>>> import numpy as np
>>> np.set_printoptions(precision=1, suppress=True, linewidth=100)
>>> E, _ = np.linalg.qr(np.array([[0.2, 0.3, 0.3, -1.6, 0.5, -0.6],
...     [1.5, -1.1, 0.1, -0.2, -0.3, -1.4],
...     [-0.9, 0.7, -1.3, -0.3, -1.1, 0.3],
...     [0.8, 0.0, 0.3, 0.8, -0.2, -1.9],
...     [-0.9, 1.1, 0.7, -1.0, 0.3, -0.1],
...     [0.3, -0.8, 0.6, 0.2, 0.3, 0.1]]))
>>> E.round(1) + 0
array([[-0.1,  0.4,  0.1,  0.7,  0.3,  0.4],
       [-0.7,  0. , -0.2,  0.4, -0.5, -0.4],
       [ 0.4,  0. , -0.7,  0.2, -0.5,  0.3],
       [-0.4,  0.6,  0. , -0.6, -0.2,  0.4],
       [ 0.4,  0.4,  0.5,  0.1, -0.5, -0.2],
       [-0.1, -0.6,  0.4,  0.1, -0.4,  0.6]])
>>> x = np.array([2, -3, 0, 1, 2, 3])
>>> np.round(np.linalg.inv(E), 1) + 0
array([[-0.1, -0.7,  0.4, -0.4,  0.4, -0.1],
       [ 0.4,  0. ,  0. ,  0.6,  0.4, -0.6],
       [ 0.1, -0.2, -0.7,  0. ,  0.5,  0.4],
       [ 0.7,  0.4,  0.2, -0.6,  0.1,  0.1],
       [ 0.3, -0.5, -0.5, -0.2, -0.5, -0.4],
       [ 0.4, -0.4,  0.3,  0.4, -0.2,  0.6]])
>>> np.round(E.T @ (E @ x), 1) + 0
array([ 2., -3.,  0.,  1.,  2.,  3.])
>>> print(round(np.linalg.norm(x), 1), round(float(np.linalg.norm(E @ x)), 1))
5.2 5.2
>>> [p for p in range(1, 25) if np.allclose(np.linalg.matrix_power(E, p), np.eye(6))]
[]
>>> 6 - np.linalg.matrix_rank(E - np.eye(6), tol=1e-8)
np.int64(1)
>>> x = np.array([-4, 3, -4, 0, 1, -4])
>>> rhs = E @ x
>>> rhs
array([-0.1,  4.5, -0.5,  1.4, -2.1, -5.5])
>>> np.round(np.linalg.solve(E, -2 * rhs), 1) + 0
array([ 8., -6.,  8.,  0., -2.,  8.])
>>> np.round(np.linalg.solve(E.T, E[0]), 1) + 0
array([1., 0., 0., 0., 0., 0.])
>>> np.round(np.linalg.solve(E, rhs), 1) + 0
array([-4.,  3., -4.,  0.,  1., -4.])
>>> np.round(np.linalg.solve(E, E[:, 4]), 1) + 0
array([0., 0., 0., 0., 1., 0.])
>>> rng = np.random.default_rng(776)
>>> lab = rng.permutation(6)
>>> Y = E[:, lab] * rng.choice([-1, 1], 6)
>>> Y.round(1) + 0
array([[-0.7, -0.1, -0.4,  0.3, -0.4,  0.1],
       [-0.4, -0.7,  0. , -0.5,  0.4, -0.2],
       [-0.2,  0.4,  0. , -0.5, -0.3, -0.7],
       [ 0.6, -0.4, -0.6, -0.2, -0.4,  0. ],
       [-0.1,  0.4, -0.4, -0.5,  0.2,  0.5],
       [-0.1, -0.1,  0.6, -0.4, -0.6,  0.4]])
>>> Uu, _, Vh = np.linalg.svd(E.T @ Y)
>>> print(lab)
[3 0 1 4 5 2]
>>> print(np.round(np.linalg.lstsq(E, Y)[0], 1) + 0)
[[ 0.  1.  0.  0.  0.  0.]
 [ 0.  0. -1.  0.  0.  0.]
 [ 0.  0.  0.  0.  0.  1.]
 [-1.  0.  0.  0.  0.  0.]
 [ 0.  0.  0.  1.  0.  0.]
 [ 0.  0.  0.  0. -1.  0.]]
>>> np.round(E.T @ E, 1) + 0
array([[1., 0., 0., 0., 0., 0.],
       [0., 1., 0., 0., 0., 0.],
       [0., 0., 1., 0., 0., 0.],
       [0., 0., 0., 1., 0., 0.],
       [0., 0., 0., 0., 1., 0.],
       [0., 0., 0., 0., 0., 1.]])
>>> print(round(float(E[:, 5] @ E[:, 4]), 1))
0.0
>>> np.round(np.linalg.pinv(E), 1) + 0
array([[-0.1, -0.7,  0.4, -0.4,  0.4, -0.1],
       [ 0.4,  0. ,  0. ,  0.6,  0.4, -0.6],
       [ 0.1, -0.2, -0.7,  0. ,  0.5,  0.4],
       [ 0.7,  0.4,  0.2, -0.6,  0.1,  0.1],
       [ 0.3, -0.5, -0.5, -0.2, -0.5, -0.4],
       [ 0.4, -0.4,  0.3,  0.4, -0.2,  0.6]])
>>> print(np.linalg.svd(E, compute_uv=False))
[1. 1. 1. 1. 1. 1.]
>>> print(np.linalg.norm(E, axis=0))
[1. 1. 1. 1. 1. 1.]
